>>> import numpy as np
>>> from numpy import linalg as LA
>>> np.set_printoptions(suppress=True, linewidth=140)
>>> X = np.cumsum(np.array([[-2, 0, -2, -1],
...     [0, 0, -2, -1],
...     [2, 0, 0, 2],
...     [1, 2, -1, 1],
...     [0, -1, -2, -1],
...     [2, -1, -1, 2],
...     [1, 0, 1, -2],
...     [-1, -2, -1, 1],
...     [-2, -1, 0, -2],
...     [0, 2, 0, 0],
...     [-1, -1, 1, -2],
...     [-2, -2, -2, 1],
...     [-2, -1, -2, -1],
...     [-1, -2, -1, -2],
...     [-2, 1, 1, 1],
...     [-1, 2, 1, 0],
...     [2, -2, -2, -2],
...     [2, 0, -2, 2],
...     [-1, 2, -2, -1],
...     [1, 2, -2, -1],
...     [-1, 2, -2, -1],
...     [-1, 2, 2, -1],
...     [-1, 1, -1, -2],
...     [0, 2, 0, 0],
...     [0, 0, -2, 2],
...     [-1, -1, -2, 2],
...     [1, 0, -2, 1],
...     [0, -2, -1, -2],
...     [1, 0, -2, 2]]), axis=0)
>>> X
array([[ -2,   0,  -2,  -1],
       [ -2,   0,  -4,  -2],
       [  0,   0,  -4,   0],
       [  1,   2,  -5,   1],
       [  1,   1,  -7,   0],
       [  3,   0,  -8,   2],
       [  4,   0,  -7,   0],
       [  3,  -2,  -8,   1],
       [  1,  -3,  -8,  -1],
       [  1,  -1,  -8,  -1],
       [  0,  -2,  -7,  -3],
       [ -2,  -4,  -9,  -2],
       [ -4,  -5, -11,  -3],
       [ -5,  -7, -12,  -5],
       [ -7,  -6, -11,  -4],
       [ -8,  -4, -10,  -4],
       [ -6,  -6, -12,  -6],
       [ -4,  -6, -14,  -4],
       [ -5,  -4, -16,  -5],
       [ -4,  -2, -18,  -6],
       [ -5,   0, -20,  -7],
       [ -6,   2, -18,  -8],
       [ -7,   3, -19, -10],
       [ -7,   5, -19, -10],
       [ -7,   5, -21,  -8],
       [ -8,   4, -23,  -6],
       [ -7,   4, -25,  -5],
       [ -7,   2, -26,  -7],
       [ -6,   2, -28,  -5]])
>>> P = X @ LA.solve(X.T @ X, X.T)
>>> np.round(LA.eigvalsh(P), 2) + 0
array([0., 0., 0., 0., 0., 0., 0., 0., 0., 0., 0., 0., 0., 0., 0., 0., 0., 0., 0., 0., 0., 0., 0., 0., 0., 1., 1., 1., 1.])
>>> LA.matrix_rank(np.eye(29) - P)
np.int64(25)
>>> round(np.trace(P), 2)
np.float64(4.0)
>>> U, s, VT = LA.svd(X, full_matrices=False)
>>> round(float(np.sqrt((s ** 2).sum())), 2), round(LA.norm(X), 2)
(90.73, np.float64(90.73))
>>> np.round(U.T @ U, 2) + 0
array([[1., 0., 0., 0.],
       [0., 1., 0., 0.],
       [0., 0., 1., 0.],
       [0., 0., 0., 1.]])
>>> np.round(s / s[0], 2)
array([1.  , 0.22, 0.18, 0.08])
>>> np.allclose(U * s @ VT, X)
True
>>> (s > 1e-8).sum()
np.int64(4)
>>> np.round(np.cumsum(s ** 2) / np.sum(s ** 2), 2)
array([0.92, 0.97, 0.99, 1.  ])
>>> np.round(U.T @ X @ VT.T, 2) + 0
array([[87.07,  0.  ,  0.  ,  0.  ],
       [ 0.  , 19.13,  0.  ,  0.  ],
       [ 0.  ,  0.  , 15.52,  0.  ],
       [ 0.  ,  0.  ,  0.  ,  6.65]])
>>> np.round(VT @ VT.T, 2) + 0
array([[1., 0., 0., 0.],
       [0., 1., 0., 0.],
       [0., 0., 1., 0.],
       [0., 0., 0., 1.]])
>>> s.round(2)
array([87.07, 19.13, 15.52,  6.65])
>>> np.round(np.abs(VT[0]), 2) + 0
array([0.27, 0.  , 0.92, 0.29])
>>> w1 = np.array([[0, 3, 3, 3], [3, 3, 2, 2], [2, 2, 3, 2], [1, 1, 3, 3]])
>>> b = np.array([-2, -3, 2, -3])
>>> H = np.maximum(X @ w1 + b, 0)
>>> (H > 0).mean(axis=0)
array([0., 0., 0., 0.])
>>> Z = np.array([[2, -2], [2, -2], [-1, 1], [-2, 1]])
>>> w1 @ Z
array([[-3,  0],
       [ 6, -8],
       [ 1, -3],
       [-5,  2]])
>>> q, r_ = LA.qr(X)
>>> np.round(q @ r_, 2) + 0
array([[ -2.,   0.,  -2.,  -1.],
       [ -2.,   0.,  -4.,  -2.],
       [  0.,   0.,  -4.,   0.],
       [  1.,   2.,  -5.,   1.],
       [  1.,   1.,  -7.,   0.],
       [  3.,   0.,  -8.,   2.],
       [  4.,   0.,  -7.,   0.],
       [  3.,  -2.,  -8.,   1.],
       [  1.,  -3.,  -8.,  -1.],
       [  1.,  -1.,  -8.,  -1.],
       [  0.,  -2.,  -7.,  -3.],
       [ -2.,  -4.,  -9.,  -2.],
       [ -4.,  -5., -11.,  -3.],
       [ -5.,  -7., -12.,  -5.],
       [ -7.,  -6., -11.,  -4.],
       [ -8.,  -4., -10.,  -4.],
       [ -6.,  -6., -12.,  -6.],
       [ -4.,  -6., -14.,  -4.],
       [ -5.,  -4., -16.,  -5.],
       [ -4.,  -2., -18.,  -6.],
       [ -5.,   0., -20.,  -7.],
       [ -6.,   2., -18.,  -8.],
       [ -7.,   3., -19., -10.],
       [ -7.,   5., -19., -10.],
       [ -7.,   5., -21.,  -8.],
       [ -8.,   4., -23.,  -6.],
       [ -7.,   4., -25.,  -5.],
       [ -7.,   2., -26.,  -7.],
       [ -6.,   2., -28.,  -5.]])
>>> np.round(abs(r_[0, 0]), 2), round(LA.norm(X[:, 0]), 2)
(np.float64(26.51), np.float64(26.51))
>>> x0 = np.array([0, -1, -1, 3])
>>> target = X @ x0
>>> np.round(LA.pinv(X) @ X, 2) + 0
array([[1., 0., 0., 0.],
       [0., 1., 0., 0.],
       [0., 0., 1., 0.],
       [0., 0., 0., 1.]])
>>> np.round(LA.lstsq(X, target)[0], 2) + 0
array([ 0., -1., -1.,  3.])
>>> rng = np.random.default_rng(5134)
>>> target = target + 0.3 * rng.normal(size=29)
>>> target.round(2)
array([ -1.28,  -2.51,   4.08,   5.12,   6.65,  14.57,   6.44,  13.54,   8.17,   5.68,  -0.15,   6.68,   6.83,   3.88,   4.91,   1.81,
         0.11,   7.91,   5.14,   2.38,  -1.27,  -8.51, -14.26, -15.35,  -7.7 ,   0.83,   6.06,   2.37,  11.46])
>>> b, *_ = LA.lstsq(X, target)
>>> b.round(2)
array([ 0.01, -0.99, -1.01,  3.01])
>>> np.round(X.T @ (target - X @ b), 2) + 0
array([0., 0., 0., 0.])
>>> E = np.load("m.npy")
>>> E
array([[ 3.,  3.,  0.,  3., -2.,  2., -1.],
       [ 2.,  3.,  2.,  2.,  4.,  3.,  1.],
       [ 1.,  0.,  0.,  3.,  2., -2., -2.],
       [ 2.,  0.,  0.,  2.,  1.,  0.,  5.],
       [ 0.,  0.,  0.,  0., -3.,  1., -1.],
       [ 0.,  0.,  0.,  0.,  3.,  1.,  1.],
       [ 0.,  0.,  0.,  0., -2., -3., -1.]])
>>> B = LA.inv(E)
>>> (np.abs(B) > 1e-9).astype(int)
array([[0, 0, 1, 1, 1, 1, 1],
       [1, 0, 0, 1, 1, 1, 1],
       [1, 1, 0, 1, 1, 1, 1],
       [0, 0, 1, 1, 1, 1, 1],
       [0, 0, 0, 0, 1, 1, 1],
       [0, 0, 0, 0, 1, 1, 0],
       [0, 0, 0, 0, 1, 1, 1]])
>>> np.round(LA.slogdet(E)[0], 2)
np.float64(-1.0)
>>> np.allclose(B, E.T)
False
>>> LA.cond(E) > 100
np.True_
>>> LA.matrix_rank(E, rtol=0.1)
np.int64(5)
>>> np.round(LA.norm(E, 2) / LA.norm(E), 2)
np.float64(0.68)
>>> np.argsort(-LA.norm(E, axis=0).round(6), kind="stable")[:3]
array([4, 6, 5])
>>> U, s, VT = LA.svd(E)
>>> s.round(2)
array([8.99, 6.51, 5.08, 4.72, 1.74, 0.86, 0.02])
>>> np.argmax(s[:-1] / (s[1:] + 1e-6)) + 1
np.int64(6)
>>> B = U[:, :6] @ np.diag(s[:6]) @ VT[:6]
>>> LA.matrix_rank(B)
np.int64(6)
>>> np.round(LA.norm(E - B, 2), 2), np.round(s[6], 2)
(np.float64(0.02), np.float64(0.02))
>>> LA.matrix_rank(E, rtol=0.05)
np.int64(6)
>>> lab = rng.permutation(7)
>>> lab
array([5, 2, 3, 6, 0, 1, 4])
>>> B = E[lab][:, lab]
>>> np.trace(B)
np.float64(5.0)
>>> np.diag(B)
array([ 1.,  0.,  2., -1.,  3.,  3., -3.])
>>> w1 = np.array([[2, -3, 0],
...     [3, -3, -1],
...     [0, -2, 0],
...     [1, 1, 1],
...     [1, 3, -3],
...     [0, -2, 1],
...     [0, -3, 2]])
>>> b = np.array([3, 3, 2])
>>> H = np.maximum(E @ w1 + b, 0)
>>> H
array([[19.,  0.,  8.],
       [22.,  0.,  0.],
       [10., 19.,  0.],
       [10.,  0., 11.],
       [ 0.,  0., 10.],
       [ 6.,  7.,  0.],
       [ 1.,  6.,  3.]])
>>> LA.matrix_rank(H)
np.int64(3)
>>> Z = np.array([[-2, -1], [0, -1], [1, 2]])
>>> (H @ Z).round(6).argmax(axis=1)
array([1, 1, 0, 1, 1, 0, 0])
>>> w1 @ Z
array([[ -4,   1],
       [ -7,  -2],
       [  0,   2],
       [ -1,   0],
       [ -5, -10],
       [  1,   4],
       [  2,   7]])
>>> H @ Z
array([[-30.,  -3.],
       [-44., -22.],
       [-20., -29.],
       [ -9.,  12.],
       [ 10.,  20.],
       [-12., -13.],
       [  1.,  -1.]])
>>> arr = np.loadtxt("case4.csv", delimiter=",")
>>> arr
array([[46.,  7., 54., 36., 37., 19., 47., 47., 10.],
       [ 7.,  5.,  7.,  4.,  4.,  9.,  6., 13.,  8.],
       [54.,  7., 67., 43., 48., 23., 58., 59., 13.],
       [36.,  4., 43., 29., 29., 12., 37., 36.,  5.],
       [37.,  4., 48., 29., 39., 19., 43., 39., 12.],
       [19.,  9., 23., 12., 19., 22., 21., 30., 19.],
       [47.,  6., 58., 37., 43., 21., 51., 49., 12.],
       [47., 13., 59., 36., 39., 30., 49., 70., 23.],
       [10.,  8., 13.,  5., 12., 19., 12., 23., 18.]])
>>> # rank 4
>>> ev, V = LA.eigh(arr)
>>> np.unique(ev.round(6) + 0, return_counts=True)[1]
array([5, 1, 1, 1, 1])
>>> np.round(V @ np.diag(ev) @ V.T, 2)
array([[46.,  7., 54., 36., 37., 19., 47., 47., 10.],
       [ 7.,  5.,  7.,  4.,  4.,  9.,  6., 13.,  8.],
       [54.,  7., 67., 43., 48., 23., 58., 59., 13.],
       [36.,  4., 43., 29., 29., 12., 37., 36.,  5.],
       [37.,  4., 48., 29., 39., 19., 43., 39., 12.],
       [19.,  9., 23., 12., 19., 22., 21., 30., 19.],
       [47.,  6., 58., 37., 43., 21., 51., 49., 12.],
       [47., 13., 59., 36., 39., 30., 49., 70., 23.],
       [10.,  8., 13.,  5., 12., 19., 12., 23., 18.]])
